>>> import numpy as np
>>> from numpy import linalg as LA
>>> np.set_printoptions(precision=3, suppress=True, linewidth=200)
>>> tidy = lambda a: np.round(a, 3) + 0
>>> data = 0.7 ** np.abs(np.subtract.outer(np.arange(6), np.arange(6)))
>>> tidy(data)
array([[1.   , 0.7  , 0.49 , 0.343, 0.24 , 0.168],
       [0.7  , 1.   , 0.7  , 0.49 , 0.343, 0.24 ],
       [0.49 , 0.7  , 1.   , 0.7  , 0.49 , 0.343],
       [0.343, 0.49 , 0.7  , 1.   , 0.7  , 0.49 ],
       [0.24 , 0.343, 0.49 , 0.7  , 1.   , 0.7  ],
       [0.168, 0.24 , 0.343, 0.49 , 0.7  , 1.   ]])
>>> # equal to its transpose
>>> rng = np.random.default_rng(831079)
>>> other = data + rng.integers(-2, 3, (6, 1)) @ rng.integers(-2, 3, (1, 6))
>>> tidy(other)
array([[ 3.   ,  4.7  ,  0.49 ,  2.343, -1.76 ,  0.168],
       [ 2.7  ,  5.   ,  0.7  ,  2.49 , -1.657,  0.24 ],
       [ 1.49 ,  2.7  ,  1.   ,  1.7  , -0.51 ,  0.343],
       [ 2.343,  4.49 ,  0.7  ,  3.   , -1.3  ,  0.49 ],
       [ 2.24 ,  4.343,  0.49 ,  2.7  , -1.   ,  0.7  ],
       [ 1.168,  2.24 ,  0.343,  1.49 , -0.3  ,  1.   ]])
>>> np.abs(other - data).sum(axis=1)
array([10., 10.,  5., 10., 10.,  5.])
>>> tidy(LA.svd(other - data, compute_uv=False))
array([11.225,  0.   ,  0.   ,  0.   ,  0.   ,  0.   ])
>>> x = np.array([3, 2, 2, 3, 3, -2])
>>> h = np.maximum(other @ x, 0)
>>> tidy(np.tanh(other @ x))
array([1., 1., 1., 1., 1., 1.])
>>> tidy(np.maximum(other @ (3 * x), 0))
array([62.379, 64.556, 44.262, 64.587, 60.259, 30.721])
>>> tidy(other.T @ h)
array([ 249.863,  451.997,   68.431,  261.46 , -130.921,   48.572])
>>> x = np.ones(6)
>>> for _ in range(6):
...     x = data @ x
...     x /= LA.norm(x)
...     print(round(x @ data @ x, 3))
... 
3.416
3.417
3.417
3.417
3.417
3.417
>>> tidy(LA.eigvalsh(data)[-1])
np.float64(3.417)
>>> x = np.array([0, 0, -1, -3, -1, -2])
>>> rhs = data @ x
>>> coef, lr = np.zeros(6), 1 / LA.norm(data, 2) ** 2
>>> for i in range(3):
...     coef -= lr * data.T @ (data @ coef - rhs)
...     if i % 1 == 0: print(i, round(LA.norm(data @ coef - rhs), 3))
... 
0 2.083
1 1.81
2 1.577
>>> tidy(coef)
array([-0.635, -0.913, -1.242, -1.491, -1.504, -1.324])
>>> feats = np.array([[-1, 3, -2, 2],
...     [2, -3, -3, 2],
...     [0, 1, -1, -3],
...     [-1, 1, 2, -2],
...     [3, -1, -3, -3],
...     [1, -2, 2, 3],
...     [3, -2, -1, -1],
...     [-1, 2, 0, 1],
...     [-2, -2, -1, -1],
...     [3, -1, 2, -1]])
>>> feats[-1] = feats[0] + -2 * feats[1]
>>> feats
array([[-1,  3, -2,  2],
       [ 2, -3, -3,  2],
       [ 0,  1, -1, -3],
       [-1,  1,  2, -2],
       [ 3, -1, -3, -3],
       [ 1, -2,  2,  3],
       [ 3, -2, -1, -1],
       [-1,  2,  0,  1],
       [-2, -2, -1, -1],
       [-5,  9,  4, -2]])
>>> Xs = (feats - feats.mean(axis=0)) / feats.std(axis=0)
>>> Xs.std(axis=0)
array([1., 1., 1., 1.])
>>> coef = LA.lstsq(np.delete(Xs, 1, axis=1), Xs[:, 1])[0]
>>> tidy(coef)
array([-0.697,  0.128, -0.159])
>>> tidy(1 - np.var(Xs[:, 1] - np.delete(Xs, 1, axis=1) @ coef))
np.float64(0.674)
>>> np.abs(coef).argmax()
np.int64(0)
>>> F = np.load("block6.npy")
>>> F
array([[-0.598, -0.485,  0.282, -0.999,  0.986,  0.872,  0.999,  0.139],
       [ 0.944, -0.934,  0.03 ,  0.996, -1.   , -0.711, -0.996, -0.68 ],
       [-1.   ,  1.   , -0.766, -0.995,  1.   , -0.592,  0.996,  0.993],
       [-0.945,  0.917, -0.397, -0.961,  0.994, -0.254,  0.974,  0.834],
       [-0.1  , -0.537, -0.1  , -0.635, -0.438, -0.188,  0.74 ,  0.188],
       [-0.508, -0.139,  0.159, -0.985,  0.949,  0.686,  0.988,  0.159],
       [-0.05 ,  0.508, -0.149,  0.797, -0.245, -0.43 , -0.818,  0.119],
       [-0.207,  0.585,  0.01 ,  0.197,  0.67 ,  0.11 , -0.3  ,  0.05 ],
       [-0.914,  0.98 , -0.422, -0.197,  0.989, -0.501,  0.197,  0.782],
       [-0.611,  0.757, -0.09 , -0.515,  0.927,  0.1  ,  0.493,  0.363],
       [-0.988,  0.975, -0.558, -0.993,  0.999, -0.414,  0.997,  0.943],
       [ 0.264, -0.197,  0.485, -0.845,  0.905,  0.892,  0.77 , -0.544],
       [-0.856,  0.3  , -0.119, -0.996,  0.985,  0.397,  0.998,  0.641]])
>>> x = np.array([2, 1, 1, 2, 0, 2, 2, 2])
>>> rhs = F @ x
>>> tidy(LA.solve(F.T @ F, F.T @ rhs))
array([2., 1., 1., 2., 0., 2., 2., 2.])
>>> rhs = rhs + 0.1 * rng.normal(size=13)
>>> tidy(rhs)
array([ 0.458, -1.747, -0.943, -0.152, -0.675,  0.754, -0.385,  0.412, -0.588,  0.318, -0.477,  1.464,  0.772])
>>> coef, *_ = LA.lstsq(F, rhs)
>>> tidy(LA.norm(rhs - F @ coef))
np.float64(0.228)
>>> tidy(F.T @ (rhs - F @ coef))
array([0., 0., 0., 0., 0., 0., 0., 0.])
>>> tidy(coef)
array([3.728, 0.816, 1.795, 2.221, 0.6  , 1.952, 2.044, 4.09 ])
>>> [round(float(LA.norm(LA.solve(F.T @ F + lam * np.eye(8), F.T @ rhs))), 2) for lam in (0, 1, 10, 100)]
[6.91, 1.09, 0.4, 0.07]
